% python3 -q
>>> import numpy as np
>>> from numpy import linalg as LA
>>> np.set_printoptions(suppress=True, linewidth=100)
>>> J = np.loadtxt("x.csv", delimiter=",")
>>> J
array([[1., 0., 0., 1.],
       [1., 1., 0., 0.],
       [0., 1., 1., 0.],
       [0., 0., 1., 1.]])
>>> LA.lstsq(J[:-1].T, J[-1])[2]
np.int32(3)
>>> round(float(np.trace(LA.pinv(J) @ J)), 3)
3.0
>>> np.allclose(J[:-1].T @ LA.lstsq(J[:-1].T, J[-1])[0], J[-1])
True
>>> np.unique(J.round(6), axis=0).shape
(4, 4)
>>> np.abs(np.diag(LA.qr(J)[1])) > 1e-9
array([ True,  True,  True, False])
>>> rank = LA.matrix_rank(J)
>>> rank
np.int64(3)
>>> null = LA.svd(J)[2][rank:].T
>>> np.round(null @ null.T, 3)
array([[ 0.25, -0.25,  0.25, -0.25],
       [-0.25,  0.25, -0.25,  0.25],
       [ 0.25, -0.25,  0.25, -0.25],
       [-0.25,  0.25, -0.25,  0.25]])
>>> [int(LA.matrix_rank(J[:i])) for i in range(1, len(J) + 1)]
[1, 2, 3, 3]
>>> np.allclose(J @ null, 0)
True
>>> [int(LA.matrix_rank(np.delete(J, i, axis=0))) for i in range(4)]
[3, 3, 3, 3]
>>> LA.matrix_rank(J.T @ J), LA.matrix_rank(J @ J.T)
(np.int64(3), np.int64(3))
>>> null.shape
(4, 1)
>>> np.round(null[:, 0] / null[np.abs(null[:, 0]).round(6).argmax(), 0], 3)
array([ 1., -1.,  1., -1.])
>>> [int(LA.matrix_rank(J[:, :j + 1])) for j in range(4)]
[1, 2, 3, 3]
>>> arr = np.load("a.npy")
>>> arr
array([[  1,  -3,   9, -27],
       [  1,  -2,   4,  -8],
       [  1,  -1,   1,  -1],
       [  1,   0,   0,   0],
       [  1,   1,   1,   1]])
>>> # row 0 is much longer than the rest
>>> np.round(np.abs(LA.svd(arr)[2][-1]), 3)
array([0.71 , 0.018, 0.675, 0.2  ])
>>> round(LA.norm(arr, 2) / LA.norm(arr), 3)
np.float64(0.995)
>>> W = np.array([[2, 0, 0], [0, 0, 0], [2, 2, 0], [2, 2, 0]])
>>> c = np.array([0, 1, 0])
>>> hid = np.maximum(arr @ W + c, 0)
>>> (hid > 0).astype(int)
array([[0, 0, 0],
       [0, 0, 0],
       [1, 1, 0],
       [1, 1, 0],
       [1, 1, 0]])
>>> (hid > 0).mean(axis=0)
array([0.6, 0.6, 0. ])
>>> Z = np.array([[5, 0, 3], [5, -4, -5], [3, -5, -1]])
>>> (hid @ Z).round(6).argmax(axis=1)
array([0, 0, 0, 0, 0])
>>> W @ Z
array([[10,  0,  6],
       [ 0,  0,  0],
       [20, -8, -4],
       [20, -8, -4]])
>>> E = np.loadtxt("m.csv", delimiter=",")
>>> E
array([[ 4.622,  8.357,  8.42 ],
       [-2.7  , -3.397, -3.7  ],
       [ 4.624,  8.308,  8.418],
       [-3.887, -6.003, -5.989],
       [-3.465, -6.253, -6.053],
       [-3.546, -6.62 , -6.262],
       [-1.06 , -1.799, -1.75 ],
       [ 1.428,  2.113,  2.012],
       [ 1.637,  2.164,  2.56 ],
       [ 1.971,  2.889,  3.159],
       [ 1.455,  1.877,  2.062]])
>>> x0 = np.array([0, -3, 0, 2])
>>> target = arr @ x0
>>> np.round(LA.lstsq(arr, target)[0], 3) + 0
array([ 0., -3.,  0.,  2.])
>>> np.round(LA.solve(arr.T @ arr, arr.T @ target), 3) + 0
array([ 0., -3.,  0.,  2.])
>>> np.round(LA.pinv(arr) @ arr, 3) + 0
array([[1., 0., 0., 0.],
       [0., 1., 0., 0.],
       [0., 0., 1., 0.],
       [0., 0., 0., 1.]])
>>> rng = np.random.default_rng(300)
>>> target = target + 0.1 * rng.normal(size=5)
>>> target.round(3)
array([-45.028, -10.094,   0.995,  -0.002,  -1.008])
>>> c, *_ = LA.lstsq(arr, target)
>>> round(float(LA.norm(target - arr @ c)), 3)
0.038
>>> c.round(3)
array([ 0.016, -2.976, -0.038,  1.986])
>>> np.round(arr.T @ (target - arr @ c), 3) + 0
array([0., 0., 0., 0.])
